% ipython --no-banner

In [1]: import numpy as np

In [2]: import numpy.linalg as la

In [3]: np.set_printoptions(precision=2, suppress=True, linewidth=100)

In [4]: mat = np.loadtxt("out13.csv", delimiter=",")

In [5]: mat
Out[5]: 
array([[ 0.6,  2.2, -1.2,  0. , -0.3],
       [-1.5, -0.7,  0.5, -0.3,  0.8],
       [-0.8,  0.1, -0.7,  2.5,  0.2],
       [-1.4, -0.7,  1.7, -0.3,  0.2],
       [-0.4,  0. , -1.7, -0.4, -0.4],
       [-0.4, -0.8,  0.1,  1.5,  0.4],
       [-1.6,  1.5, -1.2, -1.3,  0.1],
       [-0.8, -0.3,  0.9,  0.6, -1. ],
       [ 0.8, -1.5,  0.6, -0.4, -1.8],
       [ 0.7, -0.9, -1.5,  0.1,  0.2],
       [ 0. ,  1. ,  0.3, -0.7, -0.2],
       [-0.8, -1.6,  0.6, -0.2, -1.3],
       [-1. ,  0.6, -1.2, -0.5, -0.6],
       [ 0.2,  0.9, -0.9, -0.6,  0.4],
       [-1.2,  0. ,  1.1,  1.8,  1.1],
       [-0.4, -0.1,  0.1, -0.3,  3.1],
       [ 1.8,  1.1, -0.6, -1.1, -0.1],
       [ 4.8, -2.7,  0.3,  1.2,  3. ],
       [-1.5,  0. ,  0.3,  1.9, -0.1],
       [ 0.2, -0.2,  0.1, -1.3,  1.8],
       [ 1.2, -1.4, -1.9, -0.6, -0.6],
       [ 0.4, -0.3,  1.8,  0.7,  1.7],
       [-0.9, -1.6, -1.2, -1.8, -0.6],
       [ 1.3,  0. , -0.4, -0.7,  0.7],
       [ 0.5, -1.2,  0.6,  0.6, -0.1],
       [-0.4, -0.5,  0.6,  0.6, -0.3],
       [-0.8, -0.3, -0.2,  0.4,  0.2],
       [-2.1,  0.7, -0.8, -0.5,  1. ],
       [-0.6,  0.5,  1.8,  0.3,  1. ],
       [ 0.3, -1.1,  1. , -1.9,  0.5],
       [-1.4, -1.6, -1.8, -0.5,  0.3],
       [-0.2,  1.1, -1.5,  0.1,  2.5],
       [-0.2,  0.7, -0.1,  0.6,  0.6],
       [ 0. ,  0.8, -0.4,  0.3, -2.1],
       [ 1.7,  1. , -1.4,  0.9,  1. ],
       [ 1. ,  0.6,  0.8, -0.9, -0.1],
       [-1.1,  1.5,  0.4, -1.5,  0.5],
       [-0.2, -1.5, -0.9,  0.9,  0.5],
       [ 1.5,  0.1, -0.5, -0.4, -0.9],
       [-0.1, -1. ,  0.5, -1.8, -1.2],
       [ 0.8, -0.9,  0.7,  0.3,  1.3]])

In [6]: cen = mat - mat.mean(axis=0)

In [7]: Uu, sigma, VT = la.svd(cen, full_matrices=False)

In [8]: np.abs(VT[-1])
Out[8]: array([0.37, 0.6 , 0.55, 0.19, 0.39])

In [9]: la.matrix_rank(cen)
Out[9]: np.int64(5)

In [10]: round(float((sigma ** 2).sum() ** 2 / (sigma ** 4).sum()), 2)
Out[10]: 4.54

In [11]: VT[0] * np.sign(VT[0, np.abs(VT[0]).argmax()])
Out[11]: array([ 0.77, -0.36,  0.13,  0.23,  0.46])

In [12]: sigma ** 2 / (sigma ** 2).sum()
Out[12]: array([0.31, 0.22, 0.2 , 0.15, 0.13])

In [13]: np.abs(VT[0]).argmax()
Out[13]: np.int64(0)

In [14]: (np.sign(Uu[:, 0]) == np.sign(Uu[0, 0])).astype(int)
Out[14]: 
array([1, 1, 1, 1, 1, 0, 1, 1, 0, 0, 1, 1, 1, 1, 0, 0, 0, 0, 1, 0, 0, 0, 1, 0, 0, 1, 1, 1, 0, 0, 1,
       0, 1, 1, 0, 0, 1, 0, 0, 1, 0])
